$ python3 -q
>>> import numpy as np
>>> np.set_printoptions(precision=1, suppress=True, linewidth=160, floatmode="fixed")
>>> rnd = lambda a: np.round(a, 1) + 0
>>> mat = np.load("case7.npy")
>>> mat
array([[0, 0, 0, 0, 1, 0, 0, 0],
       [0, 0, 1, 0, 0, 0, 0, 0],
       [0, 0, 0, 0, 0, 0, 1, 0],
       [0, 0, 0, 1, 0, 0, 0, 0],
       [0, 0, 0, 0, 0, 0, 0, 1],
       [1, 0, 0, 0, 0, 0, 0, 0],
       [0, 0, 0, 0, 0, 1, 0, 0],
       [0, 1, 0, 0, 0, 0, 0, 0]])
>>> rnd(np.linalg.det(mat))
np.float64(1.0)
>>> np.flatnonzero(np.linalg.matrix_power((mat != 0) + (mat.T != 0) + np.eye(8), 8)[3])
array([3])
>>> (mat != 0).astype(int)
array([[0, 0, 0, 0, 1, 0, 0, 0],
       [0, 0, 1, 0, 0, 0, 0, 0],
       [0, 0, 0, 0, 0, 0, 1, 0],
       [0, 0, 0, 1, 0, 0, 0, 0],
       [0, 0, 0, 0, 0, 0, 0, 1],
       [1, 0, 0, 0, 0, 0, 0, 0],
       [0, 0, 0, 0, 0, 1, 0, 0],
       [0, 1, 0, 0, 0, 0, 0, 0]])
>>> print(mat @ mat)
[[0 0 0 0 0 0 0 1]
 [0 0 0 0 0 0 1 0]
 [0 0 0 0 0 1 0 0]
 [0 0 0 1 0 0 0 0]
 [0 1 0 0 0 0 0 0]
 [0 0 0 0 1 0 0 0]
 [1 0 0 0 0 0 0 0]
 [0 0 1 0 0 0 0 0]]
>>> print(rnd(np.sort(np.linalg.eigvals(mat).real)))
[-0.9 -0.9 -0.2 -0.2  0.6  0.6  1.0  1.0]
>>> np.linalg.matrix_power(mat, 100)
array([[0, 0, 0, 0, 0, 0, 0, 1],
       [0, 0, 0, 0, 0, 0, 1, 0],
       [0, 0, 0, 0, 0, 1, 0, 0],
       [0, 0, 0, 1, 0, 0, 0, 0],
       [0, 1, 0, 0, 0, 0, 0, 0],
       [0, 0, 0, 0, 1, 0, 0, 0],
       [1, 0, 0, 0, 0, 0, 0, 0],
       [0, 0, 1, 0, 0, 0, 0, 0]])
>>> p = np.eye(8)[6]
>>> for _ in range(7):
...     p = p @ mat
...     print(p.round(1))
... 
[0.0 0.0 0.0 0.0 0.0 1.0 0.0 0.0]
[1.0 0.0 0.0 0.0 0.0 0.0 0.0 0.0]
[0.0 0.0 0.0 0.0 1.0 0.0 0.0 0.0]
[0.0 0.0 0.0 0.0 0.0 0.0 0.0 1.0]
[0.0 1.0 0.0 0.0 0.0 0.0 0.0 0.0]
[0.0 0.0 1.0 0.0 0.0 0.0 0.0 0.0]
[0.0 0.0 0.0 0.0 0.0 0.0 1.0 0.0]
>>> rng = np.random.default_rng(72)
>>> z = rng.permutation(8)
>>> A2 = mat[:, z] * rng.choice([-1, 1], 8)
>>> A2
array([[ 0, -1,  0,  0,  0,  0,  0,  0],
       [ 0,  0,  0,  0,  0, -1,  0,  0],
       [-1,  0,  0,  0,  0,  0,  0,  0],
       [ 0,  0,  1,  0,  0,  0,  0,  0],
       [ 0,  0,  0,  1,  0,  0,  0,  0],
       [ 0,  0,  0,  0,  0,  0,  0,  1],
       [ 0,  0,  0,  0,  0,  0,  1,  0],
       [ 0,  0,  0,  0, -1,  0,  0,  0]])
>>> Uu, _, vt = np.linalg.svd(mat.T @ A2)
>>> z
array([6, 4, 3, 7, 1, 2, 5, 0])
>>> print(rnd(np.linalg.lstsq(mat, A2)[0]))
[[ 0.0  0.0  0.0  0.0  0.0  0.0  0.0  1.0]
 [ 0.0  0.0  0.0  0.0 -1.0  0.0  0.0  0.0]
 [ 0.0  0.0  0.0  0.0  0.0 -1.0  0.0  0.0]
 [ 0.0  0.0  1.0  0.0  0.0  0.0  0.0  0.0]
 [ 0.0 -1.0  0.0  0.0  0.0  0.0  0.0  0.0]
 [ 0.0  0.0  0.0  0.0  0.0  0.0  1.0  0.0]
 [-1.0  0.0  0.0  0.0  0.0  0.0  0.0  0.0]
 [ 0.0  0.0  0.0  1.0  0.0  0.0  0.0  0.0]]
>>> Uu @ vt
array([[ 0.0,  0.0,  0.0,  0.0,  0.0,  0.0,  0.0,  1.0],
       [ 0.0,  0.0,  0.0,  0.0, -1.0,  0.0,  0.0,  0.0],
       [ 0.0,  0.0,  0.0,  0.0,  0.0, -1.0,  0.0,  0.0],
       [ 0.0,  0.0,  1.0,  0.0,  0.0,  0.0,  0.0,  0.0],
       [ 0.0, -1.0,  0.0,  0.0,  0.0,  0.0,  0.0,  0.0],
       [ 0.0,  0.0,  0.0,  0.0,  0.0,  0.0,  1.0,  0.0],
       [-1.0,  0.0,  0.0,  0.0,  0.0,  0.0,  0.0,  0.0],
       [ 0.0,  0.0,  0.0,  1.0,  0.0,  0.0,  0.0,  0.0]])
